$ python -q
>>> import numpy as np
>>> from numpy import linalg as LA
>>> np.set_printoptions(suppress=True, linewidth=160)
>>> data = np.load("case0.npy")
>>> print(data)
[[1 1]
 [0 4]]
>>> evals, V = LA.eig(data)
>>> print(np.round(np.sort(LA.eigvals(data.T)), 1))
[1. 4.]
>>> print(np.round(np.sort(LA.eigvals(data @ data)), 1))
[ 1. 16.]
>>> print(evals)
[1. 4.]
>>> print(np.prod(evals))
4.0
>>> A = np.loadtxt("run0.csv", delimiter=",")
>>> print(A)
[[0. 0. 1.]
 [0. 0. 1.]
 [1. 1. 0.]]
>>> print(LA.lstsq(A[:-1].T, A[-1])[2])
1
>>> print(np.allclose(A[:-1].T @ LA.lstsq(A[:-1].T, A[-1])[0], A[-1]))
False
>>> print(np.abs(np.diag(LA.qr(A)[1])) > 1e-9)
[ True False  True]
>>> print(np.unique(A.round(6), axis=0).shape)
(2, 3)
>>> print(round(float(LA.eigvalsh(A).min()), 1))
-1.4
>>> T = np.stack([A, 2 * A, A[::-1]])
>>> print(np.einsum("bij,cij->bc", T, T))
[[ 4.  8.  1.]
 [ 8. 16.  2.]
 [ 1.  2.  4.]]
>>> print((T @ A.T).shape)
(3, 3, 3)
>>> print(LA.matrix_rank(T))
[2 2 2]
>>> print(T.shape)
(3, 3, 3)
>>> print(LA.matrix_rank(T.reshape(3, -1)))
2
>>> print(np.round(LA.det(T), 1))
[0. 0. 0.]
>>> print(LA.cond(A) > 100)
True
>>> print(LA.matrix_rank(A, rtol=0.1))
2
>>> print([round(float(x), 1) for x in LA.svd(A, compute_uv=False)[:3]])
[1.4, 1.4, 0.0]
>>> E = np.load("x.npy")
>>> print(E)
[[  7  -3   6   1   1   0]
 [ -3  10  -6 -11   7   7]
 [  6  -6   7   5  -2  -3]
 [  1 -11   5  13  -9  -8]
 [  1   7  -2  -9   7   4]
 [  0   7  -3  -8   4  13]]
>>> # rows and columns are dependent
>>> print(np.allclose(A @ A.T, A.T @ A))
True
>>> A.inv()
Traceback (most recent call last):
  File "<python-input-31>", line 1, in <module>
    A.inv()
    ^^^^^
AttributeError: 'numpy.ndarray' object has no attribute 'inv'
>>> assert A == A.T
Traceback (most recent call last):
  File "<python-input-32>", line 1, in <module>
    assert A == A.T
           ^^^^^^^^
ValueError: The truth value of an array with more than one element is ambiguous. Use a.any() or a.all()
>>> print(np.round(LA.matrix_power(A, 4), 1))
[[2. 2. 0.]
 [2. 2. 0.]
 [0. 0. 4.]]
>>> print(np.trace(A))
0.0
>>> K = np.loadtxt("sample6.csv", delimiter=",")
>>> print(K)
[[-1.  1. -1. -2.  0.]
 [ 0. -1.  1. -1. -2.]
 [-2.  0. -1.  1. -1.]
 [-1. -2.  0. -1.  1.]
 [ 1. -1. -2.  0. -1.]]
>>> ang = np.radians(30)
>>> R = np.eye(5)
>>> R[1, 1] = R[3, 3] = np.cos(ang)
>>> R[1, 3], R[3, 1] = -np.sin(ang), np.sin(ang)
>>> print(R.round(1))
[[ 1.   0.   0.   0.   0. ]
 [ 0.   0.9  0.  -0.5  0. ]
 [ 0.   0.   1.   0.   0. ]
 [ 0.   0.5  0.   0.9  0. ]
 [ 0.   0.   0.   0.   1. ]]
>>> A2 = K @ R.T
>>> print(np.round(np.abs(A2 - K).max(axis=0), 1))
[0.  0.9 0.  0.9 0. ]
>>> print(A2.round(1))
[[-1.   1.9 -1.  -1.2  0. ]
 [ 0.  -0.4  1.  -1.4 -2. ]
 [-2.  -0.5 -1.   0.9 -1. ]
 [-1.  -1.2  0.  -1.9  1. ]
 [ 1.  -0.9 -2.  -0.5 -1. ]]
>>> print(np.allclose(K @ K.T, A2 @ A2.T))
True
>>> print(np.round(LA.svd(K, compute_uv=False), 1), np.round(LA.svd(A2, compute_uv=False), 1))
[3.  2.8 2.8 2.3 2.3] [3.  2.8 2.8 2.3 2.3]
>>> print(np.allclose(LA.norm(K, axis=1), LA.norm(A2, axis=1)))
True
